In [1]: import numpy as np

In [2]: np.set_printoptions(suppress=True, linewidth=200)

In [3]: rnd = lambda a: np.round(a, 3) + 0

In [4]: J = np.load("test9.npy")

In [5]: J
Out[5]: 
array([[2., 3., 0., 0.],
       [3., 0., 3., 0.],
       [0., 3., 0., 3.],
       [0., 0., 3., 2.]])

In [6]: rnd(np.linalg.eigvalsh(J).min())
Out[6]: np.float64(-4.405)

In [7]: [round(float(np.linalg.det(J[:i, :i])), 2) + 0 for i in range(1, 5)]
Out[7]: [2.0, -9.0, -18.0, 45.0]

In [8]: np.allclose(J @ J.T, J.T @ J)
Out[8]: True

In [9]: J @ J
Out[9]: 
array([[13.,  6.,  9.,  0.],
       [ 6., 18.,  0.,  9.],
       [ 9.,  0., 18.,  6.],
       [ 0.,  9.,  6., 13.]])

In [10]: (J + J.T) / 2
Out[10]: 
array([[2., 3., 0., 0.],
       [3., 0., 3., 0.],
       [0., 3., 0., 3.],
       [0., 0., 3., 2.]])

In [11]: w, vecs = np.linalg.eig(J)

In [12]: rnd(np.sort(np.linalg.eigvals(J @ J)))
Out[12]: array([ 0.293, 11.595, 19.405, 30.707])

In [13]: rnd(J @ vecs[:, 0] - w[0] * vecs[:, 0])
Out[13]: array([0., 0., 0., 0.])

In [14]: rnd(np.sort(np.linalg.eigvals(J.T)))
Out[14]: array([-4.405, -0.541,  3.405,  5.541])

In [15]: x = np.array([0, 1, 0, 1])

In [16]: h1 = np.maximum(J @ x, 0)

In [17]: np.maximum(J @ (3 * x), 0)
Out[17]: array([ 9.,  0., 18.,  6.])

In [18]: J * (h1 > 1e-9)[:, None]
Out[18]: 
array([[2., 3., 0., 0.],
       [0., 0., 0., 0.],
       [0., 3., 0., 3.],
       [0., 0., 3., 2.]])

In [19]: rnd(np.tanh(J @ x))
Out[19]: array([0.995, 0.   , 1.   , 0.964])

In [20]: B = np.array([[-2, -1], [-1, 2]])

In [21]: C = np.kron(B, J)

In [22]: C.shape
Out[22]: (8, 8)

In [23]: C
Out[23]: 
array([[-4., -6., -0., -0., -2., -3., -0., -0.],
       [-6., -0., -6., -0., -3., -0., -3., -0.],
       [-0., -6., -0., -6., -0., -3., -0., -3.],
       [-0., -0., -6., -4., -0., -0., -3., -2.],
       [-2., -3., -0., -0.,  4.,  6.,  0.,  0.],
       [-3., -0., -3., -0.,  6.,  0.,  6.,  0.],
       [-0., -3., -0., -3.,  0.,  6.,  0.,  6.],
       [-0., -0., -3., -2.,  0.,  0.,  6.,  4.]])

In [24]: E = np.loadtxt("w.csv", delimiter=",")

In [25]: E
Out[25]: 
array([[-2.,  1.,  1.,  1.,  1.,  1.,  1.,  1.,  1.,  1.,  1.],
       [ 1., -2.,  1.,  1.,  1.,  1.,  1.,  1.,  1.,  1.,  1.],
       [ 1.,  1., -2.,  1.,  1.,  1.,  1.,  1.,  1.,  1.,  1.],
       [ 1.,  1.,  1., -2.,  1.,  1.,  1.,  1.,  1.,  1.,  1.],
       [ 1.,  1.,  1.,  1., -2.,  1.,  1.,  1.,  1.,  1.,  1.],
       [ 1.,  1.,  1.,  1.,  1., -2.,  1.,  1.,  1.,  1.,  1.],
       [ 1.,  1.,  1.,  1.,  1.,  1., -2.,  1.,  1.,  1.,  1.],
       [ 1.,  1.,  1.,  1.,  1.,  1.,  1., -2.,  1.,  1.,  1.],
       [ 1.,  1.,  1.,  1.,  1.,  1.,  1.,  1., -2.,  1.,  1.],
       [ 1.,  1.,  1.,  1.,  1.,  1.,  1.,  1.,  1., -2.,  1.],
       [ 1.,  1.,  1.,  1.,  1.,  1.,  1.,  1.,  1.,  1., -2.]])

In [26]: rnd(np.sort(np.abs(np.fft.fft(E[0])))), rnd(np.sort(np.linalg.svd(E, compute_uv=False)))
Out[26]: 
(array([3., 3., 3., 3., 3., 3., 3., 3., 3., 3., 8.]),
 array([3., 3., 3., 3., 3., 3., 3., 3., 3., 3., 8.]))

In [27]: rnd(np.linalg.matrix_power(E, 4))
Out[27]: 
array([[446., 365., 365., 365., 365., 365., 365., 365., 365., 365., 365.],
       [365., 446., 365., 365., 365., 365., 365., 365., 365., 365., 365.],
       [365., 365., 446., 365., 365., 365., 365., 365., 365., 365., 365.],
       [365., 365., 365., 446., 365., 365., 365., 365., 365., 365., 365.],
       [365., 365., 365., 365., 446., 365., 365., 365., 365., 365., 365.],
       [365., 365., 365., 365., 365., 446., 365., 365., 365., 365., 365.],
       [365., 365., 365., 365., 365., 365., 446., 365., 365., 365., 365.],
       [365., 365., 365., 365., 365., 365., 365., 446., 365., 365., 365.],
       [365., 365., 365., 365., 365., 365., 365., 365., 446., 365., 365.],
       [365., 365., 365., 365., 365., 365., 365., 365., 365., 446., 365.],
       [365., 365., 365., 365., 365., 365., 365., 365., 365., 365., 446.]])

In [28]: np.allclose(E @ E.T, E.T @ E)
Out[28]: True

In [29]: (E + E.T) / 2
Out[29]: 
array([[-2.,  1.,  1.,  1.,  1.,  1.,  1.,  1.,  1.,  1.,  1.],
       [ 1., -2.,  1.,  1.,  1.,  1.,  1.,  1.,  1.,  1.,  1.],
       [ 1.,  1., -2.,  1.,  1.,  1.,  1.,  1.,  1.,  1.,  1.],
       [ 1.,  1.,  1., -2.,  1.,  1.,  1.,  1.,  1.,  1.,  1.],
       [ 1.,  1.,  1.,  1., -2.,  1.,  1.,  1.,  1.,  1.,  1.],
       [ 1.,  1.,  1.,  1.,  1., -2.,  1.,  1.,  1.,  1.,  1.],
       [ 1.,  1.,  1.,  1.,  1.,  1., -2.,  1.,  1.,  1.,  1.],
       [ 1.,  1.,  1.,  1.,  1.,  1.,  1., -2.,  1.,  1.,  1.],
       [ 1.,  1.,  1.,  1.,  1.,  1.,  1.,  1., -2.,  1.,  1.],
       [ 1.,  1.,  1.,  1.,  1.,  1.,  1.,  1.,  1., -2.,  1.],
       [ 1.,  1.,  1.,  1.,  1.,  1.,  1.,  1.,  1.,  1., -2.]])

In [30]: E @ E
Out[30]: 
array([[14.,  5.,  5.,  5.,  5.,  5.,  5.,  5.,  5.,  5.,  5.],
       [ 5., 14.,  5.,  5.,  5.,  5.,  5.,  5.,  5.,  5.,  5.],
       [ 5.,  5., 14.,  5.,  5.,  5.,  5.,  5.,  5.,  5.,  5.],
       [ 5.,  5.,  5., 14.,  5.,  5.,  5.,  5.,  5.,  5.,  5.],
       [ 5.,  5.,  5.,  5., 14.,  5.,  5.,  5.,  5.,  5.,  5.],
       [ 5.,  5.,  5.,  5.,  5., 14.,  5.,  5.,  5.,  5.,  5.],
       [ 5.,  5.,  5.,  5.,  5.,  5., 14.,  5.,  5.,  5.,  5.],
       [ 5.,  5.,  5.,  5.,  5.,  5.,  5., 14.,  5.,  5.,  5.],
       [ 5.,  5.,  5.,  5.,  5.,  5.,  5.,  5., 14.,  5.,  5.],
       [ 5.,  5.,  5.,  5.,  5.,  5.,  5.,  5.,  5., 14.,  5.],
       [ 5.,  5.,  5.,  5.,  5.,  5.,  5.,  5.,  5.,  5., 14.]])

In [31]: rnd(np.abs(np.linalg.eigvals(E)).max())
Out[31]: np.float64(8.0)

In [32]: arr = np.loadtxt("block5.csv", delimiter=",")

In [33]: arr
Out[33]: 
array([[ 4.,  0.,  0.,  0.],
       [ 0., -7.,  4.,  3.],
       [ 0., -2.,  2., -3.],
       [ 0.,  2., -2.,  0.]])

In [34]: B = np.array([[-3, -2], [-3, 1], [1, -2], [2, -1]])

In [35]: np.linalg.matrix_rank(np.vstack([arr, B.T]))
Out[35]: np.int64(4)

In [36]: np.einsum("ij->j", arr)
Out[36]: array([ 4., -7.,  4.,  0.])

In [37]: arr @ B
Out[37]: 
array([[-12.,  -8.],
       [ 31., -18.],
       [  2.,  -3.],
       [ -8.,   6.]])

In [38]: rng = np.random.default_rng(819102)

In [39]: z = rng.permutation(4)

In [40]: z
Out[40]: array([0, 1, 3, 2])

In [41]: B = arr[z][:, z]

In [42]: np.allclose(B, arr)
Out[42]: False

In [43]: z = rng.permutation(4)

In [44]: B = arr[:, z] * rng.choice([-1, 1], 4)

In [45]: B
Out[45]: 
array([[ 0., -0., -4.,  0.],
       [-7., -4., -0.,  3.],
       [-2., -2., -0., -3.],
       [ 2.,  2., -0.,  0.]])

In [46]: Uu, _, VT = np.linalg.svd(arr.T @ B)

In [47]: z
Out[47]: array([1, 2, 0, 3])

In [48]: rnd(Uu @ VT)
Out[48]: 
array([[ 0.,  0., -1.,  0.],
       [ 1.,  0.,  0.,  0.],
       [ 0., -1.,  0.,  0.],
       [ 0.,  0.,  0.,  1.]])

In [49]: m1 = np.cumsum(np.array([[-3, 0, 3, -2, 2, 3],
    ...:     [-3, 1, -4, 1, 2, 0],
    ...:     [-1, 3, -4, -2, 1, 5],
    ...:     [-5, -2, 5, 4, -2, 1],
    ...:     [-5, -4, -2, -1, -2, 3],
    ...:     [0, 1, -4, -5, 5, 2],
    ...:     [0, -5, -2, 1, 4, 2],
    ...:     [-5, -1, 0, 4, 0, 0],
    ...:     [-1, -4, 1, -4, -2, 3],
    ...:     [-1, -2, -4, 1, -1, 2],
    ...:     [-3, -5, -3, 3, -5, -1],
    ...:     [-5, -5, -2, 5, 2, 5],
    ...:     [-4, 3, 5, -1, -2, -5],
    ...:     [-5, 4, -2, 3, 3, 4],
    ...:     [-5, -2, -5, -1, -2, 2]]), axis=0)

In [50]: m1
Out[50]: 
array([[ -3,   0,   3,  -2,   2,   3],
       [ -6,   1,  -1,  -1,   4,   3],
       [ -7,   4,  -5,  -3,   5,   8],
       [-12,   2,   0,   1,   3,   9],
       [-17,  -2,  -2,   0,   1,  12],
       [-17,  -1,  -6,  -5,   6,  14],
       [-17,  -6,  -8,  -4,  10,  16],
       [-22,  -7,  -8,   0,  10,  16],
       [-23, -11,  -7,  -4,   8,  19],
       [-24, -13, -11,  -3,   7,  21],
       [-27, -18, -14,   0,   2,  20],
       [-32, -23, -16,   5,   4,  25],
       [-36, -20, -11,   4,   2,  20],
       [-41, -16, -13,   7,   5,  24],
       [-46, -18, -18,   6,   3,  26]])

In [51]: P = m1 @ np.linalg.solve(m1.T @ m1, m1.T)

In [52]: rnd(np.trace(P))
Out[52]: np.float64(6.0)

In [53]: rnd(P @ m1[:, 3])
Out[53]: array([-2., -1., -3.,  1.,  0., -5., -4.,  0., -4., -3.,  0.,  5.,  4.,  7.,  6.])

In [54]: C2 = np.cov(m1, rowvar=False)

In [55]: rnd(np.linalg.eigvalsh(C2)[::-1])
Out[55]: array([322.659,  17.378,  12.64 ,   3.738,   2.99 ,   1.481])

In [56]: np.median(m1, axis=0)
Out[56]: array([-22.,  -7.,  -8.,   0.,   4.,  16.])

In [57]: rnd(m1.std(axis=0))
Out[57]: array([12.329,  8.724,  5.924,  3.714,  2.786,  7.215])

In [58]: rnd(np.polyfit(m1[:, 0], m1[:, 1], 1))
Out[58]: array([0.625, 5.207])
